In [1]: import numpy as np

In [2]: np.set_printoptions(precision=2, suppress=True, linewidth=100, legacy="1.25")

In [3]: tidy = lambda a: np.round(a, 2) + 0

In [4]: X = np.loadtxt("arr.csv", delimiter=",")

In [5]: X
Out[5]: 
array([[ 0.,  0.,  0.,  0.,  0.,  0.,  0., -3.,  0., -3.,  2.],
       [ 0.,  0.,  0.,  0.,  0.,  0.,  0.,  0.,  0.,  0.,  0.],
       [ 2.,  1.,  0., -3.,  0.,  0., -2.,  3.,  2.,  0., -1.],
       [ 0., -1.,  0.,  0.,  0.,  0.,  0.,  0.,  0.,  2.,  2.],
       [ 0.,  3., -2.,  0.,  0.,  0.,  0.,  0.,  0.,  0., -2.],
       [ 0.,  0., -1., -3., -2.,  0.,  0.,  0.,  0.,  0.,  0.]])

In [6]: # rows and columns are dependent

In [7]: left, sig, Vt = np.linalg.svd(X)

In [8]: np.argmax(sig[:-1] / (sig[1:] + 1e-6)) + 1
Out[8]: 5

In [9]: A2 = left[:, :5] @ np.diag(sig[:5]) @ Vt[:5]

In [10]: tidy(np.linalg.norm(X - A2, 2)), tidy(sig[5])
Out[10]: (0.0, 0.0)

In [11]: tidy(np.linalg.norm(X - A2) / np.linalg.norm(X))
Out[11]: 0.0

In [12]: np.argsort(-np.linalg.norm(X, axis=0).round(6), kind="stable")[:3]
Out[12]: array([3, 7, 9])

In [13]: tidy(np.linalg.norm(X, 2) / np.linalg.norm(X))
Out[13]: 0.68

In [14]: cov = X.T @ X

In [15]: np.allclose(cov, cov.T)
Out[15]: True

In [16]: M = np.load("dump.npy")

In [17]: M
Out[17]: 
array([[ 1,  0,  0,  0,  0,  0,  0],
       [ 9,  1,  0,  0,  0,  0,  0],
       [ 9, -2,  1,  0,  0,  0,  0],
       [ 6, -3, -8,  1,  0,  0,  0],
       [-6, -4, -4, -4,  1,  0,  0],
       [ 9, -1,  0, -7, -3,  1,  0],
       [ 3,  9, -4,  3,  4, -4,  1]])

In [18]: # triangular: eigenvalues sit on the diagonal

In [19]: u, g = M[0], M[1]

In [20]: u @ u
Out[20]: 1

In [21]: u @ g
Out[21]: 9

In [22]: pr = (u @ g) / (u @ u) * u

In [23]: np.outer(u, g)
Out[23]: 
array([[9, 1, 0, 0, 0, 0, 0],
       [0, 0, 0, 0, 0, 0, 0],
       [0, 0, 0, 0, 0, 0, 0],
       [0, 0, 0, 0, 0, 0, 0],
       [0, 0, 0, 0, 0, 0, 0],
       [0, 0, 0, 0, 0, 0, 0],
       [0, 0, 0, 0, 0, 0, 0]])

In [24]: (g - pr) @ u
Out[24]: 0.0

In [25]: tidy(np.linalg.norm(u + g) ** 2 + np.linalg.norm(u - g) ** 2)
Out[25]: 166.0

In [26]: np.linalg.matrix_rank(np.outer(u, g))
Out[26]: 1

In [27]: g - pr
Out[27]: array([0., 1., 0., 0., 0., 0., 0.])

In [28]: u = np.array([3, 1, 0])

In [29]: np.correlate(M[1], M[5], "full")
Out[29]: array([  0,   9, -26, -66,  -7,  -9,  80,   9,   0,   0,   0,   0,   0])

In [30]: print(np.array([np.convolve(row, u, "same") for row in M]))
[[  1   0   0   0   0   0   0]
 [ 12   1   0   0   0   0   0]
 [  3   1   1   0   0   0   0]
 [ -3 -27  -5   1   0   0   0]
 [-18 -16 -16  -1   1   0   0]
 [  6  -1 -21 -16   0   1   0]
 [ 30  -3   5  15  -8  -1   1]]

In [31]: np.argsort(-np.linalg.norm(M, axis=0).round(6), kind="stable")[:3]
Out[31]: array([0, 1, 2])

In [32]: np.linalg.cond(M) > 100
Out[32]: True

In [33]: tidy(np.linalg.norm(M, 2) / np.linalg.norm(M))
Out[33]: 0.71

In [34]: A2 = np.array([[-2, 1, 1],
    ...:     [1, -2, 2],
    ...:     [-2, -2, -3],
    ...:     [-2, 0, 0],
    ...:     [2, -3, 1],
    ...:     [1, -1, 2],
    ...:     [0, 0, 3]])

In [35]: np.einsum("ik,kj->ij", M, A2)
Out[35]: 
array([[ -2,   1,   1],
       [-17,   7,  11],
       [-22,  11,   2],
       [ -1,  28,  24],
       [ 26,   7,  -1],
       [-10,  19,   6],
       [  9, -15,  32]])

In [36]: np.vstack([M, A2.T]).shape
Out[36]: (10, 7)

In [37]: np.einsum("ik,kj->ji", M, A2)
Out[37]: 
array([[ -2, -17, -22,  -1,  26, -10,   9],
       [  1,   7,  11,  28,   7,  19, -15],
       [  1,  11,   2,  24,  -1,   6,  32]])

In [38]: np.einsum("ij,ij->i", M, M)
Out[38]: array([  1,  82,  86, 110,  85, 141, 148])

In [39]: K = np.load("layer7.npy")

In [40]: K
Out[40]: 
array([[-0.52,  9.83,  2.23,  0.14, -4.3 ,  0.  , -3.25, -1.43,  0.41],
       [-1.04, -2.93, -4.94, -1.75,  2.36, -0.34, -0.93, -4.13, -3.15],
       [-0.95,  0.09, -4.  , -1.41,  2.44, -1.42,  2.12, -2.44, -0.69],
       [ 1.34, -1.05, -3.36, -1.54,  3.02, -2.46, -0.22, -3.15, -3.22],
       [ 0.63,  6.01,  0.9 ,  0.24, -5.15, -0.83, -2.03, -1.96, -1.35],
       [-1.51,  0.07, -5.4 , -1.52,  1.84, -4.15,  0.75, -2.51, -1.84],
       [-1.36, -2.09, -3.9 , -2.23,  3.53, -2.37, -0.43, -2.57, -2.58],
       [-1.06,  8.14, -0.49,  0.29, -2.84,  0.14, -3.03, -0.84,  1.13],
       [-0.3 ,  6.7 ,  0.86, -0.01, -4.52, -0.42, -3.22, -1.65, -3.05],
       [-0.67, -0.63, -5.56, -0.47,  2.44, -3.13,  1.32, -4.98, -1.74],
       [-0.65, -0.71, -4.63, -1.98,  3.27, -3.98,  1.58, -1.74, -3.35],
       [-0.63,  7.26,  1.25,  0.27, -2.15, -0.32, -1.87, -1.27, -1.46],
       [-1.82, -0.35, -3.78, -0.6 ,  1.82, -2.06,  0.1 , -4.86, -3.8 ],
       [-0.98,  5.37,  0.01, -0.17, -2.28, -1.93, -2.67, -1.54, -1.32],
       [-1.43,  7.42,  0.61,  1.65, -2.94,  0.17, -3.69, -1.14, -1.27],
       [-2.21,  6.29, -0.15,  0.3 , -4.05,  0.27, -2.31, -1.57, -2.34],
       [ 0.76, -2.27, -3.83, -1.29,  1.61, -3.09,  0.4 , -3.49, -1.19],
       [-1.53,  7.61,  0.31,  0.2 , -3.78, -0.53, -2.07, -1.7 , -3.87],
       [ 0.98,  7.98,  1.26,  1.33, -1.21,  0.03, -3.25, -2.04, -1.34],
       [ 0.8 ,  8.08, -0.2 ,  0.46, -4.05, -0.28, -3.34, -1.5 , -1.93],
       [-2.11, -0.93, -4.1 , -3.  ,  2.72, -5.23, -0.12, -3.43, -1.88],
       [ 0.96,  7.49,  1.22,  0.4 , -3.61, -0.98, -3.22, -0.59, -1.04],
       [-0.43, -0.25, -5.19, -2.2 ,  4.17, -3.36,  0.65, -4.01, -1.59],
       [-0.14, -0.3 , -3.28, -1.9 ,  4.44, -4.43,  1.65, -3.5 , -3.73],
       [-1.68,  7.81,  1.02, -0.44, -4.81, -1.75, -2.79, -0.76, -1.47],
       [-0.63, -1.31, -3.77, -0.1 ,  3.45, -3.14,  0.37, -1.94, -2.23],
       [-0.29,  8.21,  0.35,  0.53, -3.4 , -1.58, -2.18, -1.93, -0.26],
       [-1.74,  7.77,  0.36, -1.11, -2.87, -1.88, -3.92, -0.5 , -1.38],
       [-1.15,  8.48,  0.79,  0.98, -2.13, -3.72, -3.62, -1.13, -1.27],
       [-1.28, -1.42, -5.6 , -2.01,  4.02, -3.64, -0.1 , -4.11, -2.35],
       [ 1.04,  6.23,  1.55, -1.87, -2.77, -0.21, -2.55, -0.76,  0.03],
       [-0.15,  6.69,  1.33,  2.42, -3.53, -0.86, -1.75,  0.41, -1.35],
       [-0.32, -0.39, -4.85, -0.45,  4.18, -2.03,  0.27, -4.17, -4.33],
       [-0.59, -2.12, -4.74,  0.57,  3.64, -1.82,  0.27, -4.14, -2.66],
       [-0.87,  6.37,  0.49,  0.02, -4.8 ,  2.25, -2.78, -1.41,  0.94],
       [-1.72,  9.46, -0.46,  0.33, -0.93, -2.  , -3.71, -3.1 , -1.06],
       [-0.34,  7.21, -1.04, -0.52, -2.71, -0.04, -3.52,  0.02,  0.57],
       [-1.26, -0.08, -3.82, -0.66,  3.46, -3.86,  0.34, -2.04, -2.25],
       [ 0.15,  6.85,  0.97,  1.38, -2.29,  0.43, -3.34, -0.68, -1.78]])

In [41]: hat = K @ np.linalg.solve(K.T @ K, K.T)

In [42]: tidy(np.trace(hat))
Out[42]: 9.0

In [43]: print(tidy(hat @ K[:, 8]))
[ 0.41 -3.15 -0.69 -3.22 -1.35 -1.84 -2.58  1.13 -3.05 -1.74 -3.35 -1.46 -3.8  -1.32 -1.27 -2.34
 -1.19 -3.87 -1.34 -1.93 -1.88 -1.04 -1.59 -3.73 -1.47 -2.23 -0.26 -1.38 -1.27 -2.35  0.03 -1.35
 -4.33 -2.66  0.94 -1.06  0.57 -2.25 -1.78]
